>>> import numpy as np
>>> from numpy import linalg as LA
>>> np.set_printoptions(suppress=True, linewidth=200)
>>> feats = np.load("run2.npy")
>>> print(feats)
[[ 2  0 -4 -4]
 [ 0  0  0  0]
 [-4  0  8  8]
 [-4  0  8 10]]
>>> # rank 2
>>> print(np.unravel_index(np.abs(feats).argmax(), feats.shape))
(np.int64(3), np.int64(3))
>>> print(LA.matrix_rank(feats))
2
>>> print(feats.shape)
(4, 4)
>>> print(feats - feats[0])
[[ 0  0  0  0]
 [-2  0  4  4]
 [-6  0 12 12]
 [-6  0 12 14]]
>>> print(np.count_nonzero(feats))
9
>>> feats[4]
Traceback (most recent call last):
  File "<python-input-11>", line 1, in <module>
    feats[4]
    ~~~~~^^^
IndexError: index 4 is out of bounds for axis 0 with size 4
>>> print(np.round(LA.norm(feats), 2))
18.97
>>> print(np.round(feats @ LA.pinv(feats) @ feats, 2))
[[ 2.  0. -4. -4.]
 [ 0.  0.  0.  0.]
 [-4.  0.  8.  8.]
 [-4.  0.  8. 10.]]
>>> print(round(np.trace(LA.pinv(feats) @ feats), 2))
2.0
>>> print(LA.lstsq(feats[:-1].T, feats[-1])[2])
1
>>> try:
...     LA.inv(feats)
... except LA.LinAlgError as e:
...     print(e)
... 
Singular matrix
>>> t = np.radians(15)
>>> Rm = np.eye(4)
>>> Rm[2, 2] = Rm[3, 3] = np.cos(t)
>>> Rm[2, 3], Rm[3, 2] = -np.sin(t), np.sin(t)
>>> print(Rm.round(2))
[[ 1.    0.    0.    0.  ]
 [ 0.    1.    0.    0.  ]
 [ 0.    0.    0.97 -0.26]
 [ 0.    0.    0.26  0.97]]
>>> B = feats @ Rm.T
>>> print(np.round(LA.svd(feats, compute_uv=False), 2) + 0, np.round(LA.svd(B, compute_uv=False), 2) + 0)
[18.94  1.06  0.    0.  ] [18.94  1.06  0.    0.  ]
>>> print(B.round(2))
[[ 2.    0.   -2.83 -4.9 ]
 [ 0.    0.    0.    0.  ]
 [-4.    0.    5.66  9.8 ]
 [-4.    0.    5.14 11.73]]
>>> print(round(float(LA.det(Rm)), 2), round(float(np.trace(Rm)), 2))
1.0 3.93
>>> print(np.allclose(feats @ feats.T, B @ B.T))
True
>>> print(np.allclose(LA.norm(feats, axis=1), LA.norm(B, axis=1)))
True
>>> print(round(float(LA.det(feats)), 2))
0.0
>>> print(np.round(np.sort(LA.eigvals(feats).real), 2) + 0)
[ 0.    0.    1.06 18.94]
>>> r0 = np.array([2, 2])
>>> print(np.cross(feats[1, :3], feats[0, :3]))
[0 0 0]
>>> print(np.correlate(feats[1], feats[0], "full"))
[0 0 0 0 0 0 0]
>>> print(np.array([np.convolve(row, r0, "same") for row in feats]))
[[  4   4  -8 -16]
 [  0   0   0   0]
 [ -8  -8  16  32]
 [ -8  -8  16  36]]
>>> print(np.polyval(r0, feats[1]))
[2 2 2 2]
>>> K = np.load("arr.npy")
>>> print(K)
[[17.  -0.2  1.3 -1.  -0.4]
 [ 4.   1.1 -0.2  1.4  0.7]
 [ 3.   0.1 -1.2  0.3 -0.9]
 [ 5.  -1.4 -1.4  0.5  2.4]
 [-1.  -0.3  0.1  0.   0.2]
 [-7.   1.8 -0.1  1.1  0.3]]
>>> # column 0 is much longer than the rest
>>> vec = np.array([1, -2, -1, 0, 0])
>>> target = K @ vec
>>> print(np.round(LA.lstsq(K, target)[0], 2) + 0)
[ 1. -2. -1.  0.  0.]
>>> print(target.round(2))
[ 16.1   2.    4.    9.2  -0.5 -10.5]
>>> rng = np.random.default_rng(17)
>>> target = target + 0.3 * rng.normal(size=6)
>>> print(target.round(2))
[ 16.43   2.1    3.84   8.82  -1.07 -10.49]
>>> c, *_ = LA.lstsq(K, target)
>>> print(round(float(LA.norm(target - K @ c)), 2))
0.52
>>> print(c.round())
[ 1. -2. -1. -0.  0.]
>>> vec = np.array([0, 5, 3, 1, 5])
>>> target = K @ vec
>>> c, lr = np.zeros(5), 1 / LA.norm(K, 2) ** 2
>>> for i in range(4):
...     c -= lr * K.T @ (K @ c - target)
...     if i % 1 == 0: print(i, round(LA.norm(K @ c - target), 2))
... 
0 16.18
1 15.93
2 15.69
3 15.45
>>> print(np.round(LA.cond(K), 2))
57.46
>>> print(c.round(2))
[-0.13  0.27  0.05  0.23  0.2 ]
>>> A = np.loadtxt("sample5.csv", delimiter=",")
>>> print(A)
[[-3.  0. -2.  2.]
 [ 2.  5.  3.  7.]
 [-6. -3. -5. -1.]]
>>> cov = A.T @ A
>>> print(np.trace(cov), (A ** 2).sum())
175.0 175.0
>>> print((A @ A.T).shape)
(3, 3)
>>> print(LA.matrix_rank(cov))
2
>>> print(np.diag(cov))
[49. 34. 38. 54.]
>>> print(round(LA.norm(A[2], 1), 2), round(float(LA.norm(A[2], np.inf)), 2))
15.0 6.0
>>> print(A[2] @ A[0])
26.0
>>> print(round(LA.norm(A, "nuc"), 2))
18.09
>>> print(np.round(LA.norm(A, 2), 2))
11.44
>>> print(np.round(LA.norm(A, axis=0), 2))
[7.   5.83 6.16 7.35]
>>> print(round(float(LA.norm(A[2] - A[0])), 2))
6.0
>>> t = np.radians(90)
>>> Rm = np.eye(4)
>>> Rm[3, 3] = Rm[0, 0] = np.cos(t)
>>> Rm[3, 0], Rm[0, 3] = -np.sin(t), np.sin(t)
>>> print(Rm.round(2) + 0)
[[ 0.  0.  0.  1.]
 [ 0.  1.  0.  0.]
 [ 0.  0.  1.  0.]
 [-1.  0.  0.  0.]]
>>> B = A @ Rm.T
>>> print(B.round(2))
[[ 2.  0. -2.  3.]
 [ 7.  5.  3. -2.]
 [-1. -3. -5.  6.]]
>>> print(np.allclose(LA.norm(A, axis=1), LA.norm(B, axis=1)))
True
>>> print(np.abs(B - A).max(axis=0))
[5. 0. 0. 9.]
>>> print(round(float(LA.det(Rm)), 2), np.trace(Rm))
1.0 2.0
>>> print(np.round(LA.svd(A, compute_uv=False), 2) + 0, np.round(LA.svd(B, compute_uv=False), 2) + 0)
[11.44  6.65  0.  ] [11.44  6.65  0.  ]
>>> print(np.allclose(A @ A.T, B @ B.T))
True
>>> data = np.load("a.npy")
>>> print(data)
[[-0.17  0.06  0.04]
 [ 4.1  -0.07  4.02]
 [ 6.01 -0.15  6.04]
 [ 6.06 -0.02  6.09]]
>>> print([round(float(x), 2) for x in LA.svd(data, compute_uv=False)[:3]])
[13.39, 0.18, 0.09]
>>> w, V = LA.eigh(feats)
>>> vec = np.array([0, -1, -2, -1])
>>> print(round(float(vec @ feats @ vec / (vec @ vec)), 2), np.round(w[0], 2), round(w[-1], 2))
12.33 -0.0 18.94
>>> print((np.sign(V[:, -1].round(6)) == np.sign(V[0, -1].round(6))).astype(int))
[1 0 0 0]
>>> print(np.round(V * np.abs(w) @ V.T, 2) + 0)
[[ 2.  0. -4. -4.]
 [ 0.  0.  0.  0.]
 [-4.  0.  8.  8.]
 [-4.  0.  8. 10.]]
>>> print(vec @ feats @ vec)
74
>>> print(np.round(LA.eigvalsh(feats[1:, 1:]), 2))
[ 0.    0.94 17.06]
>>> B = np.array([[2]])
>>> cent = np.array([[2, 0, 1, -1], [0, 1, 2, -2], [0, 0, 0, 0], [2, 0, -1, -2]])
>>> X = np.block([[B, np.array([[3, 0, 1, -3]])], [np.zeros((4, 1)), cent]])
>>> print(X)
[[ 2.  3.  0.  1. -3.]
 [ 0.  2.  0.  1. -1.]
 [ 0.  0.  1.  2. -2.]
 [ 0.  0.  0.  0.  0.]
 [ 0.  2.  0. -1. -2.]]
>>> print(np.round(LA.norm(X, "nuc"), 2))
11.3
>>> print(round(LA.norm(X, 2), 2))
6.04
>>> print(LA.norm(X, axis=1).argmax())
0
>>> print(round(float(LA.norm(X) ** 2 / LA.norm(X, 2) ** 2), 2))
1.29
>>> print(np.round(LA.norm(X[2], 1), 2), round(float(LA.norm(X[2], np.inf)), 2))
5.0 2.0
>>> z = rng.permutation(5)
>>> print(z)
[0 2 3 4 1]
>>> B = X[z][:, z]
>>> print(np.round(np.sort(np.abs(LA.eigvals(B))), 2))
[0.   1.   1.41 1.41 2.  ]
>>> print(round(LA.det(B), 2), round(LA.det(X[z]), 2))
0.0 0.0
>>> print(np.allclose(B, X))
False
>>> rank = LA.matrix_rank(X)
>>> print(rank)
4
>>> N = LA.svd(X)[2][rank:].T
>>> print(np.round(X @ N, 2) + 0)
[[0.]
 [0.]
 [0.]
 [0.]
 [0.]]
>>> print([int(LA.matrix_rank(X[:i])) for i in range(1, len(X) + 1)])
[1, 2, 3, 3, 4]
>>> print([int(LA.matrix_rank(np.delete(X, i, axis=0))) for i in range(5)])
[3, 3, 3, 4, 3]
>>> print(np.allclose(X @ N, 0))
True
>>> print(np.round(N @ N.T, 2))
[[ 0.03  0.04  0.17 -0.03  0.06]
 [ 0.04  0.05  0.2  -0.03  0.07]
 [ 0.17  0.2   0.8  -0.13  0.27]
 [-0.03 -0.03 -0.13  0.02 -0.04]
 [ 0.06  0.07  0.27 -0.04  0.09]]
>>> M = np.array([[2, 1, 2, -3], [-1, -2, -1, 1], [-1, -2, -2, -1], [1, -2, 2, 0]])
>>> print(M)
[[ 2  1  2 -3]
 [-1 -2 -1  1]
 [-1 -2 -2 -1]
 [ 1 -2  2  0]]
>>> P = np.triu(np.array([[2, 0, 0, 0], [2, 1, 2, 1], [3, 3, 2, 3], [0, 2, 2, 3]]), 1) + np.eye(4)
>>> B = P @ M @ LA.inv(P)
>>> print(np.round(np.poly(B), 2))
[ 1.  2.  4. 16.  1.]
>>> print(B)
[[  2.   1.   0.  -4.]
 [ -2.  -8.  13. -32.]
 [  2.  -8.  20. -53.]
 [  1.  -2.   6. -16.]]
>>> W0 = np.load("case9.npy")
>>> print(W0)
[[3. 1. 1. 1. 1.]
 [1. 3. 1. 1. 1.]
 [1. 1. 3. 1. 1.]
 [1. 1. 1. 3. 1.]
 [1. 1. 1. 1. 3.]]
>>> W1 = np.array([[2, -3, -1, -1],
...     [0, 3, 1, 3],
...     [0, -3, 1, -3],
...     [2, -1, 0, 0],
...     [-2, 0, 3, 1]])
>>> c = np.array([3, -2, 2, -3])
>>> hid = np.maximum(W0 @ W1 + c, 0)
>>> print(hid)
[[ 9.  0.  4.  0.]
 [ 5.  0.  8.  3.]
 [ 5.  0.  8.  0.]
 [ 9.  0.  6.  0.]
 [ 1.  0. 12.  0.]]
>>> print((hid > 0).mean(axis=0))
[1.  0.  1.  0.2]
>>> print((hid > 0).astype(int))
[[1 0 1 0]
 [1 0 1 1]
 [1 0 1 0]
 [1 0 1 0]
 [1 0 1 0]]
>>> print(LA.matrix_rank(hid))
3
>>> cent = np.array([[0, -1, 3], [-2, -3, 3], [-3, -3, -1], [-1, 0, 1]])
>>> print((hid @ cent).round(6).argmax(axis=1))
[2 2 2 2 2]
>>> print(hid @ cent)
[[-12. -21.  23.]
 [-27. -29.  10.]
 [-24. -29.   7.]
 [-18. -27.  21.]
 [-36. -37.  -9.]]
>>> vec = np.array([2, 1, 3])
>>> target = data @ vec
>>> print(np.round(LA.pinv(data) @ data, 2) + 0)
[[1. 0. 0.]
 [0. 1. 0.]
 [0. 0. 1.]]
>>> print(np.round(LA.solve(data.T @ data, data.T @ target), 2))
[2. 1. 3.]
>>> target = target + 0.3 * rng.normal(size=4)
>>> print(target.round(2))
[-0.23 20.17 29.31 30.65]
>>> c, *_ = LA.lstsq(data, target)
>>> print([round(float(LA.norm(LA.solve(data.T @ data + lam * np.eye(3), data.T @ target))), 2) for lam in (0, 1, 10, 100)])
[9.44, 3.49, 3.32, 2.25]
>>> print(c.round())
[4. 8. 1.]
>>> print(np.round(data.T @ (target - data @ c), 2) + 0)
[0. 0. 0.]
>>> print(c.round(2))
[4.39 8.33 0.69]
